% ipython --no-banner

In [1]: import numpy as np

In [2]: np.set_printoptions(suppress=True, linewidth=100)

In [3]: m1 = np.load("arr.npy")

In [4]: print(m1)
[[ 3  5  3]
 [-2  0 -2]
 [-3 -1 -3]
 [-1  1 -1]
 [ 3  5  3]
 [-1  1 -1]
 [-3 -1 -3]
 [ 3  5  3]]

In [5]: W = np.array([[-1, -1, -2, -2, -2, -2], [0, -2, 0, -2, 2, 2], [1, 0, 0, 1, -2, 0]])

In [6]: beta = np.array([0, 0, 0, -3, -7, -1])

In [7]: hid = np.maximum(m1 @ W + beta, 0)

In [8]: print(np.round((hid > 0).mean(axis=0), 2))
[0.   0.38 0.62 0.25 0.38 1.  ]

In [9]: print((hid > 0).astype(int))
[[0 0 0 0 0 1]
 [0 1 1 0 1 1]
 [0 1 1 1 1 1]
 [0 0 1 0 0 1]
 [0 0 0 0 0 1]
 [0 0 1 0 0 1]
 [0 1 1 1 1 1]
 [0 0 0 0 0 1]]

In [10]: print(np.linalg.matrix_rank(hid))
4

In [11]: cent = np.array([[-1, 2, 1],
    ...:     [-1, 2, -2],
    ...:     [0, 0, 2],
    ...:     [2, 0, 0],
    ...:     [-1, 0, -1],
    ...:     [-2, 0, -2]])

In [12]: print(hid @ cent)
[[ -6   0  -6]
 [ -9   4  -3]
 [-10  10  -7]
 [ -6   0  -2]
 [ -6   0  -6]
 [ -6   0  -2]
 [-10  10  -7]
 [ -6   0  -6]]

In [13]: X = np.load("block11.npy")

In [14]: print(X)
[[ 0  1  3  1]
 [ 0 -3 -9 -3]
 [ 0 -3 -9 -3]
 [ 0  0  0  0]
 [ 0  0  0  0]]

In [15]: print(np.argsort(-np.linalg.norm(X, axis=0).round(6), kind="stable")[:3])
[2 1 3]

In [16]: print(round(np.linalg.norm(X, 2) / np.linalg.norm(X), 2))
1.0

In [17]: G = X.T @ X

In [18]: print(np.round(np.linalg.eigvalsh(G)[::-1], 2) + 0)
[209.   0.   0.   0.]

In [19]: print(np.trace(G), (X ** 2).sum())
209 209

In [20]: print(G)
[[  0   0   0   0]
 [  0  19  57  19]
 [  0  57 171  57]
 [  0  19  57  19]]

In [21]: print(np.linalg.matrix_rank(G))
1

In [22]: print(np.diag(G))
[  0  19 171  19]

In [23]: rank = np.linalg.matrix_rank(m1)

In [24]: print(rank)
2

In [25]: N = np.linalg.svd(m1)[2][rank:].T

In [26]: print(np.allclose(m1 @ N, 0))
True

In [27]: print(np.linalg.matrix_rank(m1.T @ m1), np.linalg.matrix_rank(m1 @ m1.T))
2 2

In [28]: print([int(np.linalg.matrix_rank(m1[:, :j + 1])) for j in range(3)])
[1, 2, 2]

In [29]: print([int(np.linalg.matrix_rank(np.delete(m1, i, axis=0))) for i in range(8)])
[2, 2, 2, 2, 2, 2, 2, 2]

In [30]: print(N.shape)
(3, 1)

In [31]: print(np.round(N @ N.T, 2) + 0)
[[ 0.5  0.  -0.5]
 [ 0.   0.   0. ]
 [-0.5  0.   0.5]]

In [32]: print(np.round(N[:, 0] / N[np.abs(N[:, 0]).round(6).argmax(), 0], 2) + 0)
[ 1.  0. -1.]

In [33]: J = np.loadtxt("sample7.csv", delimiter=",")

In [34]: print(J)
[[ 0.  0.  0.  0.  1.  1.]
 [ 0.  0.  0.  1.  0. 11.]
 [ 0.  0.  0.  0.  0.  0.]
 [10. 45. 15. 26.  0. 11.]
 [13. 39. 13. 27.  4. 12.]
 [ 0.  7.  0.  0.  0.  8.]
 [ 0. 11.  0.  7.  0. 11.]
 [37. 17. 11. 39. 44. 18.]
 [ 4.  0.  0.  0.  0.  0.]
 [ 0.  0.  0.  0. 10.  9.]
 [ 0.  3.  0.  0.  0. 10.]
 [28. 15. 17.  0.  3.  0.]
 [ 0.  7.  0. 16.  7. 14.]
 [25. 41. 19. 35. 16. 14.]
 [28. 39. 17. 44. 27. 18.]
 [ 7. 21.  3. 13.  2.  9.]
 [ 0.  0.  0.  0.  0.  0.]
 [31. 25. 15. 29. 26. 13.]
 [ 7. 21.  3. 13.  2.  9.]
 [ 0.  0.  0.  0.  0.  0.]
 [ 4.  0.  0.  0.  7.  7.]
 [ 0.  0.  0.  0.  0.  1.]
 [ 0.  0.  0.  0.  0. 10.]
 [ 0.  0.  0.  0.  2.  6.]
 [ 0.  0.  0.  0.  0.  5.]]

In [35]: Xs = J - J.mean(axis=0)

In [36]: U, s, vt = np.linalg.svd(Xs, full_matrices=False)

In [37]: print(np.round(vt[0] * np.sign(vt[0, np.abs(vt[0]).argmax()]), 2))
[0.42 0.55 0.25 0.56 0.34 0.16]

In [38]: print(np.round(s ** 2 / (s ** 2).sum(), 2) + 0)
[0.8  0.13 0.05 0.01 0.   0.  ]

In [39]: print(np.searchsorted(np.cumsum(s ** 2) / (s ** 2).sum(), 0.9) + 1)
2

In [40]: print(np.round(np.abs(vt[-1]), 2))
[0.44 0.2  0.86 0.04 0.15 0.02]

In [41]: print(np.linalg.matrix_rank(Xs))
6

In [42]: U, s, vt = np.linalg.svd(m1)

In [43]: print(s.round(2) + 0)
[12.68  4.5   0.  ]

In [44]: Y = U[:, :2] @ np.diag(s[:2]) @ vt[:2]

In [45]: print(np.linalg.matrix_rank(Y))
2

In [46]: print(Y.round(2) + 0)
[[ 3.  5.  3.]
 [-2.  0. -2.]
 [-3. -1. -3.]
 [-1.  1. -1.]
 [ 3.  5.  3.]
 [-1.  1. -1.]
 [-3. -1. -3.]
 [ 3.  5.  3.]]

In [47]: print(J.mean(axis=0))
[ 7.76 11.64  4.52 10.    6.04  7.88]

In [48]: print(J - J[0])
[[ 0.  0.  0.  0.  0.  0.]
 [ 0.  0.  0.  1. -1. 10.]
 [ 0.  0.  0.  0. -1. -1.]
 [10. 45. 15. 26. -1. 10.]
 [13. 39. 13. 27.  3. 11.]
 [ 0.  7.  0.  0. -1.  7.]
 [ 0. 11.  0.  7. -1. 10.]
 [37. 17. 11. 39. 43. 17.]
 [ 4.  0.  0.  0. -1. -1.]
 [ 0.  0.  0.  0.  9.  8.]
 [ 0.  3.  0.  0. -1.  9.]
 [28. 15. 17.  0.  2. -1.]
 [ 0.  7.  0. 16.  6. 13.]
 [25. 41. 19. 35. 15. 13.]
 [28. 39. 17. 44. 26. 17.]
 [ 7. 21.  3. 13.  1.  8.]
 [ 0.  0.  0.  0. -1. -1.]
 [31. 25. 15. 29. 25. 12.]
 [ 7. 21.  3. 13.  1.  8.]
 [ 0.  0.  0.  0. -1. -1.]
 [ 4.  0.  0.  0.  6.  6.]
 [ 0.  0.  0.  0. -1.  0.]
 [ 0.  0.  0.  0. -1.  9.]
 [ 0.  0.  0.  0.  1.  5.]
 [ 0.  0.  0.  0. -1.  4.]]

In [49]: print(J.sum(axis=1))
[  2.  12.   0. 107. 108.  15.  29. 166.   4.  19.  13.  63.  44. 150. 173.  55.   0. 139.  55.
   0.  18.   1.  10.   8.   5.]

In [50]: print(np.diff(J, axis=0))
[[  0.   0.   0.   1.  -1.  10.]
 [  0.   0.   0.  -1.   0. -11.]
 [ 10.  45.  15.  26.   0.  11.]
 [  3.  -6.  -2.   1.   4.   1.]
 [-13. -32. -13. -27.  -4.  -4.]
 [  0.   4.   0.   7.   0.   3.]
 [ 37.   6.  11.  32.  44.   7.]
 [-33. -17. -11. -39. -44. -18.]
 [ -4.   0.   0.   0.  10.   9.]
 [  0.   3.   0.   0. -10.   1.]
 [ 28.  12.  17.   0.   3. -10.]
 [-28.  -8. -17.  16.   4.  14.]
 [ 25.  34.  19.  19.   9.   0.]
 [  3.  -2.  -2.   9.  11.   4.]
 [-21. -18. -14. -31. -25.  -9.]
 [ -7. -21.  -3. -13.  -2.  -9.]
 [ 31.  25.  15.  29.  26.  13.]
 [-24.  -4. -12. -16. -24.  -4.]
 [ -7. -21.  -3. -13.  -2.  -9.]
 [  4.   0.   0.   0.   7.   7.]
 [ -4.   0.   0.   0.  -7.  -6.]
 [  0.   0.   0.   0.   0.   9.]
 [  0.   0.   0.   0.   2.  -4.]
 [  0.   0.   0.   0.  -2.  -1.]]

In [51]: print(J.shape)
(25, 6)

In [52]: print(np.count_nonzero(J))
77

In [53]: z = J[:, 4] > np.median(J[:, 4])

In [54]: r0 = J[z].mean(axis=0) - J[~z].mean(axis=0)

In [55]: print(np.argsort(-np.abs(r0).round(6), kind="stable"))
[3 0 1 4 2 5]

In [56]: print(z.astype(int))
[0 0 0 0 1 0 0 1 0 1 0 1 1 1 1 1 0 1 1 0 1 0 0 1 0]

In [57]: cent = np.sign(np.array([[2, 1, 5, -4], [5, -3, 0, -1], [5, 4, 5, -2], [-2, 1, -5, -3]]))

In [58]: Y = (np.tril(cent, -1) + np.eye(4)) @ (np.triu(cent, 1) + np.eye(4))

In [59]: ev = np.array([1, 4, 1, 2])

In [60]: E = np.rint(Y * ev @ np.linalg.inv(Y)) + 0

In [61]: print(E)
[[ 2. -1.  2.  2.]
 [ 2. -1.  4.  4.]
 [ 0.  0.  4.  3.]
 [ 4. -4.  2.  3.]]

In [62]: hat = np.triu(np.array([[9, 2, 5, 5], [9, 7, 4, 4], [4, 9, 2, 9], [2, 5, 5, 5]]), 1) + np.eye(4)

In [63]: Y = hat @ E @ np.linalg.inv(hat)

In [64]: print(np.trace(Y), np.trace(E))
8.0 8.0

In [65]: def softmax(z):
    ...:     e = np.exp(z - z.max(axis=-1, keepdims=True))
    ...:     return e / e.sum(axis=-1, keepdims=True)
    ...: 

In [66]: print(np.round(softmax(E).sum(axis=1), 2))
[1. 1. 1. 1.]

In [67]: print(np.round(softmax(E[3]), 2) + 0)
[0.67 0.   0.09 0.24]

In [68]: print(np.round(softmax(E[3] + -3), 2) + 0)
[0.67 0.   0.09 0.24]

In [69]: print(np.round(softmax(10 * E[3]), 2) + 0)
[1. 0. 0. 0.]

In [70]: scores = E @ E.T / np.sqrt(4)

In [71]: print(np.round(softmax(scores), 2) + 0)
[[0.01 0.37 0.01 0.61]
 [0.   0.91 0.01 0.08]
 [0.   0.81 0.18 0.  ]
 [0.   0.   0.   1.  ]]

In [72]: print(softmax(scores).round(6).argmax(axis=1))
[3 1 1 3]

In [73]: print(np.round(softmax(scores + np.triu(np.full(scores.shape, -np.inf), 1)), 2) + 0)
[[1.   0.   0.   0.  ]
 [0.   1.   0.   0.  ]
 [0.   0.82 0.18 0.  ]
 [0.   0.   0.   1.  ]]

In [74]: M = np.load("w.npy")

In [75]: print(M)
[[ 5  5  5  5]
 [ 5 10 10 10]
 [ 5 10 15 15]
 [ 5 10 15 20]]

In [76]: low = np.linalg.cholesky(M)

In [77]: print(np.round(np.prod(np.diag(low)) ** 2, 2), np.round(np.linalg.det(M), 2))
625.0 625.0

In [78]: print(low.round(2))
[[2.24 0.   0.   0.  ]
 [2.24 2.24 0.   0.  ]
 [2.24 2.24 2.24 0.  ]
 [2.24 2.24 2.24 2.24]]

In [79]: print(np.round(low @ low.T, 2))
[[ 5.  5.  5.  5.]
 [ 5. 10. 10. 10.]
 [ 5. 10. 15. 15.]
 [ 5. 10. 15. 20.]]

In [80]: print(np.linalg.eigvalsh(M).min() > 0)
True

In [81]: ev, V = np.linalg.eig(M)

In [82]: print(np.round(np.sort(np.linalg.eigvals(M.T)), 2))
[ 1.42  2.13  5.   41.45]

In [83]: print(np.round(M @ V[:, 0] - ev[0] * V[:, 0], 2) + 0)
[0. 0. 0. 0.]

In [84]: print(ev.round(2))
[41.45  5.    2.13  1.42]

In [85]: ev, V = np.linalg.eigh(M)

In [86]: print(np.round(np.abs(V[:, -1]), 2))
[0.23 0.43 0.58 0.66]

In [87]: print(np.unique(ev.round(6) + 0, return_counts=True)[1])
[1 1 1 1]

In [88]: print(ev.round(2))
[ 1.42  2.13  5.   41.45]

In [89]: rng = np.random.default_rng(80)

In [90]: z = rng.permutation(4)

In [91]: print(z)
[0 3 1 2]

In [92]: Y = M[z][:, z]

In [93]: print(np.allclose(Y, M))
False

In [94]: x = np.ones(4)

In [95]: for _ in range(3):
    ...:     x = M @ x
    ...:     x /= np.linalg.norm(x)
    ...:     print(round(x @ M @ x, 2))
    ...: 
41.4
41.45
41.45

In [96]: print(round(np.linalg.eigvalsh(M)[-1], 2))
41.45

In [97]: K = np.array([[4.0, 0.0, 0.0], [0.0, 4.0, 0.0], [0.0, 0.0, 13.0]])

In [98]: r0, g = K[2], K[1]

In [99]: print(r0 @ g)
0.0

In [100]: pr = (r0 @ g) / (r0 @ r0) * r0

In [101]: print(np.outer(r0, g))
[[ 0.  0.  0.]
 [ 0.  0.  0.]
 [ 0. 52.  0.]]

In [102]: print(round(np.linalg.norm(r0 + g) ** 2 + np.linalg.norm(r0 - g) ** 2, 2))
370.0

In [103]: ev, V = np.linalg.eigh(K)

In [104]: x = np.array([3, 4, 0])

In [105]: print(np.abs(K).sum(axis=1).max(), np.abs(ev).max())
13.0 13.0

In [106]: print(np.round(np.linalg.eigvalsh(K[1:, 1:]), 2))
[ 4. 13.]

In [107]: print(x @ K @ x)
100.0

In [108]: print(x @ K @ x / (x @ x), ev[0], ev[-1])
4.0 4.0 13.0

In [109]: Y = np.array([[8, -6, -1], [-7, 4, -7], [-5, 4, -9]])

In [110]: print(np.einsum("ik,kj->ji", K, Y))
[[  32.  -28.  -65.]
 [ -24.   16.   52.]
 [  -4.  -28. -117.]]

In [111]: print(np.einsum("ij->j", K))
[ 4.  4. 13.]

In [112]: print(np.einsum("ik,kj->ij", K, Y))
[[  32.  -24.   -4.]
 [ -28.   16.  -28.]
 [ -65.   52. -117.]]

In [113]: Y = np.array([[9, 7, 2],
     ...:     [6, 9, 9],
     ...:     [9, 6, 5],
     ...:     [9, 7, 2],
     ...:     [1, 6, 3],
     ...:     [6, 8, 3],
     ...:     [7, 4, 7]])

In [114]: cent = np.array([[-3, 7, 1, 0], [5, 4, -9, -6], [-7, 9, 7, 2]])

In [115]: A = Y @ cent

In [116]: print(A)
[[ -6 109 -40 -38]
 [-36 159 -12 -36]
 [-32 132 -10 -26]
 [ -6 109 -40 -38]
 [  6  58 -32 -30]
 [  1 101 -45 -42]
 [-50 128  20 -10]]

In [117]: U, s, vt = np.linalg.svd(A)

In [118]: V = vt[:(s > 1e-8).sum()]

In [119]: x = A[2] + 4 * A[5] + rng.integers(2) * np.eye(4)[1]

In [120]: print(x)
[ -28.  536. -190. -194.]

In [121]: print(round(np.linalg.norm(x - V.T @ V @ x), 2))
0.0

In [122]: print(np.allclose(V.T @ V @ x, x))
True

In [123]: print(np.round(np.diag(V.T @ V), 2))
[0.36 0.91 0.92 0.81]

In [124]: U, s, vt = np.linalg.svd(A)

In [125]: print(s.round(2) + 0)
[329.46  85.41   4.76   0.  ]

In [126]: Y = U[:, :3] @ np.diag(s[:3]) @ vt[:3]

In [127]: print(np.linalg.matrix_rank(A, rtol=0.05))
2

In [128]: print(Y.round(2))
[[ -6. 109. -40. -38.]
 [-36. 159. -12. -36.]
 [-32. 132. -10. -26.]
 [ -6. 109. -40. -38.]
 [  6.  58. -32. -30.]
 [  1. 101. -45. -42.]
 [-50. 128.  20. -10.]]

In [129]: print(np.round(np.linalg.norm(A - Y, 2), 2), round(s[3], 2))
0.0 0.0

In [130]: print(np.allclose(A[:-1].T @ np.linalg.lstsq(A[:-1].T, A[-1])[0], A[-1]))
True

In [131]: print(round(float(np.trace(np.linalg.pinv(A) @ A)), 2))
3.0

In [132]: print(np.round(A @ np.linalg.pinv(A) @ A, 2))
[[ -6. 109. -40. -38.]
 [-36. 159. -12. -36.]
 [-32. 132. -10. -26.]
 [ -6. 109. -40. -38.]
 [  6.  58. -32. -30.]
 [  1. 101. -45. -42.]
 [-50. 128.  20. -10.]]

In [133]: print(np.abs(np.diag(np.linalg.qr(A)[1])) > 1e-9)
[ True  True  True False]

In [134]: Y = A + rng.integers(-2, 3, (7, 3)) @ rng.integers(-2, 3, (3, 4))

In [135]: print(Y)
[[ -7 107 -39 -34]
 [-37 157 -11 -35]
 [-34 126  -8 -29]
 [ -3 116 -43 -37]
 [  6  56 -32 -35]
 [ -3  95 -41 -42]
 [-50 127  20  -8]]

In [136]: print(np.linalg.matrix_rank(Y - A, tol=1e-8))
3
